$ ipython --no-banner

In [1]: import numpy as np

In [2]: from numpy import linalg as LA

In [3]: np.set_printoptions(suppress=True, linewidth=100)

In [4]: W0 = np.load("x.npy")

In [5]: W0
Out[5]: 
array([[0.5, 0. , 0.5],
       [0. , 1. , 0. ],
       [0. , 0. , 1. ]])

In [6]: LA.matrix_rank(W0)
Out[6]: np.int64(3)

In [7]: np.diff(W0, axis=0)
Out[7]: 
array([[-0.5,  1. , -0.5],
       [ 0. , -1. ,  1. ]])

In [8]: W0.sum(axis=0)
Out[8]: array([0.5, 1. , 1.5])

In [9]: W0.shape
Out[9]: (3, 3)

In [10]: np.count_nonzero(W0)
Out[10]: np.int64(4)

In [11]: np.round(LA.svd(W0, compute_uv=False), 2)
Out[11]: array([1.14, 1.  , 0.44])

In [12]: W0 - W0[0]
Out[12]: 
array([[ 0. ,  0. ,  0. ],
       [-0.5,  1. , -0.5],
       [-0.5,  0. ,  0.5]])

In [13]: np.unravel_index(np.abs(W0).argmax(), W0.shape)
Out[13]: (np.int64(1), np.int64(1))

In [14]: np.round(LA.matrix_power(W0, 100), 2) + 0
Out[14]: 
array([[0., 0., 1.],
       [0., 1., 0.],
       [0., 0., 1.]])

In [15]: W0.sum(axis=1)
Out[15]: array([1., 1., 1.])

In [16]: p = np.eye(3)[2]

In [17]: for _ in range(7):
    ...:     p = p @ W0
    ...:     print(p.round(2))
    ...: 
[0. 0. 1.]
[0. 0. 1.]
[0. 0. 1.]
[0. 0. 1.]
[0. 0. 1.]
[0. 0. 1.]
[0. 0. 1.]

In [18]: u = np.array([0, 1, 2])

In [19]: Y = W0 + np.outer(u, np.eye(3)[0])

In [20]: round(float(LA.det(Y) / LA.det(W0)), 2), round(float(1 + LA.solve(W0, u)[0]), 2)
Out[20]: (-1.0, -1.0)

In [21]: Y
Out[21]: 
array([[0.5, 0. , 0.5],
       [1. , 1. , 0. ],
       [2. , 0. , 1. ]])

In [22]: data = np.load("dump.npy")

In [23]: data
Out[23]: 
array([[5., 1., 0., 0., 0., 0., 0., 0.],
       [0., 5., 1., 0., 0., 0., 0., 0.],
       [0., 0., 5., 1., 0., 0., 0., 0.],
       [0., 0., 0., 5., 1., 0., 0., 0.],
       [0., 0., 0., 0., 5., 1., 0., 0.],
       [0., 0., 0., 0., 0., 5., 1., 0.],
       [0., 0., 0., 0., 0., 0., 5., 1.],
       [0., 0., 0., 0., 0., 0., 0., 5.]])

In [24]: # triangular, det is the product of the diagonal

In [25]: np.round(LA.norm(data, axis=1), 2)
Out[25]: array([5.1, 5.1, 5.1, 5.1, 5.1, 5.1, 5.1, 5. ])

In [26]: np.round(LA.norm(data, 2), 2)
Out[26]: np.float64(5.95)

In [27]: np.round(LA.norm(data, 1), 2), round(float(LA.norm(data, np.inf)), 2)
Out[27]: (np.float64(6.0), 6.0)

In [28]: round(float(LA.norm(data, "nuc")), 2)
Out[28]: 40.35

In [29]: round(LA.norm(data[7], 1), 2), round(float(LA.norm(data[7], np.inf)), 2)
Out[29]: (np.float64(5.0), 5.0)

In [30]: M = np.array([[2, 0, 2, -2, -4, 2, 0, 4],
    ...:     [-1, 0, -1, 1, 2, -1, 0, -2],
    ...:     [-1, 0, -1, 1, 2, -1, 0, -2],
    ...:     [1, 0, 1, -1, -2, 1, 0, 2],
    ...:     [2, 0, 2, -2, -4, 2, 0, 4],
    ...:     [-2, 0, -2, 2, 4, -2, 0, -4],
    ...:     [2, 0, 2, -2, -4, 2, 0, 4],
    ...:     [-1, 0, -1, 1, 2, -1, 0, -2]])

In [31]: # row 2 repeats row 1

In [32]: np.unique(M.round(6), axis=0).shape
Out[32]: (4, 8)

In [33]: np.allclose(M[:-1].T @ LA.lstsq(M[:-1].T, M[-1])[0], M[-1])
Out[33]: True

In [34]: round(np.trace(LA.pinv(M) @ M), 2)
Out[34]: np.float64(1.0)

In [35]: np.round(M @ LA.pinv(M) @ M, 2)
Out[35]: 
array([[ 2.,  0.,  2., -2., -4.,  2.,  0.,  4.],
       [-1.,  0., -1.,  1.,  2., -1.,  0., -2.],
       [-1.,  0., -1.,  1.,  2., -1.,  0., -2.],
       [ 1.,  0.,  1., -1., -2.,  1.,  0.,  2.],
       [ 2.,  0.,  2., -2., -4.,  2.,  0.,  4.],
       [-2.,  0., -2.,  2.,  4., -2.,  0., -4.],
       [ 2.,  0.,  2., -2., -4.,  2.,  0.,  4.],
       [-1.,  0., -1.,  1.,  2., -1.,  0., -2.]])

In [36]: rng = np.random.default_rng(67477)

In [37]: idx = rng.permutation(8)

In [38]: idx
Out[38]: array([3, 5, 7, 1, 2, 0, 6, 4])

In [39]: Y = M[idx][:, idx]

In [40]: np.trace(Y)
Out[40]: np.int64(-8)

In [41]: LA.cond(M) > 100
Out[41]: np.True_

In [42]: np.argsort(-LA.norm(M, axis=0).round(6), kind="stable")[:3]
Out[42]: array([4, 7, 0])

In [43]: A = np.load("layer14.npy")

In [44]: A
Out[44]: 
array([[0, 1, 0, 0],
       [1, 0, 1, 0],
       [0, 1, 0, 0],
       [0, 0, 0, 0]])

In [45]: evals, V = LA.eigh(A)

In [46]: np.round(LA.svd(A, compute_uv=False), 2)
Out[46]: array([1.41, 1.41, 0.  , 0.  ])

In [47]: np.round(LA.eigvalsh(A @ A), 2)
Out[47]: array([0., 0., 2., 2.])

In [48]: np.unique(evals.round(6) + 0, return_counts=True)[1]
Out[48]: array([1, 2, 1])

In [49]: np.argsort(-LA.norm(A, axis=0).round(6), kind="stable")[:3]
Out[49]: array([1, 0, 2])

In [50]: LA.cond(A) > 100
Out[50]: np.True_

In [51]: LA.matrix_rank(A, rtol=0.1)
Out[51]: np.int64(2)

In [52]: round(LA.norm(A, 2) / LA.norm(A), 2)
Out[52]: np.float64(0.71)

In [53]: Uu, sig, Vh = LA.svd(A)

In [54]: V = Vh[:(sig > 1e-8).sum()]

In [55]: x0 = A[1] + 5 * A[0] + rng.integers(2) * np.eye(4)[1]

In [56]: x0
Out[56]: array([1., 5., 1., 0.])

In [57]: LA.matrix_rank(np.vstack([A, x0]))
Out[57]: np.int64(2)

In [58]: np.round(LA.norm(x0 - V.T @ V @ x0), 2)
Out[58]: np.float64(0.0)

In [59]: np.round(np.diag(V.T @ V), 2)
Out[59]: array([0.5, 1. , 0.5, 0. ])

In [60]: evals, V = LA.eigh(A)

In [61]: x0 = np.array([1, 1, 2, 0])

In [62]: x0 @ A @ x0
Out[62]: np.int64(6)

In [63]: u = np.array([2, 1, 1, -3, 0]) + 0.5

In [64]: feats = np.outer(u, u) / (u @ u)

In [65]: feats.round(2)
Out[65]: 
array([[ 0.36,  0.22,  0.22, -0.36,  0.07],
       [ 0.22,  0.13,  0.13, -0.22,  0.04],
       [ 0.22,  0.13,  0.13, -0.22,  0.04],
       [-0.36, -0.22, -0.22,  0.36, -0.07],
       [ 0.07,  0.04,  0.04, -0.07,  0.01]])

In [66]: # row 2 repeats row 1

In [67]: evals, V = LA.eigh(feats)

In [68]: np.unique(evals.round(6) + 0, return_counts=True)[1]
Out[68]: array([4, 1])

In [69]: np.round(V.T @ V, 2) + 0
Out[69]: 
array([[1., 0., 0., 0., 0.],
       [0., 1., 0., 0., 0.],
       [0., 0., 1., 0., 0.],
       [0., 0., 0., 1., 0.],
       [0., 0., 0., 0., 1.]])

In [70]: np.abs(V[:, -1]).round(6).argmax()
Out[70]: np.int64(0)

In [71]: np.round(V.T @ feats @ V, 2) + 0
Out[71]: 
array([[0., 0., 0., 0., 0.],
       [0., 0., 0., 0., 0.],
       [0., 0., 0., 0., 0.],
       [0., 0., 0., 0., 0.],
       [0., 0., 0., 0., 1.]])

In [72]: np.round(V @ np.diag(evals) @ V.T, 2)
Out[72]: 
array([[ 0.36,  0.22,  0.22, -0.36,  0.07],
       [ 0.22,  0.13,  0.13, -0.22,  0.04],
       [ 0.22,  0.13,  0.13, -0.22,  0.04],
       [-0.36, -0.22, -0.22,  0.36, -0.07],
       [ 0.07,  0.04,  0.04, -0.07,  0.01]])
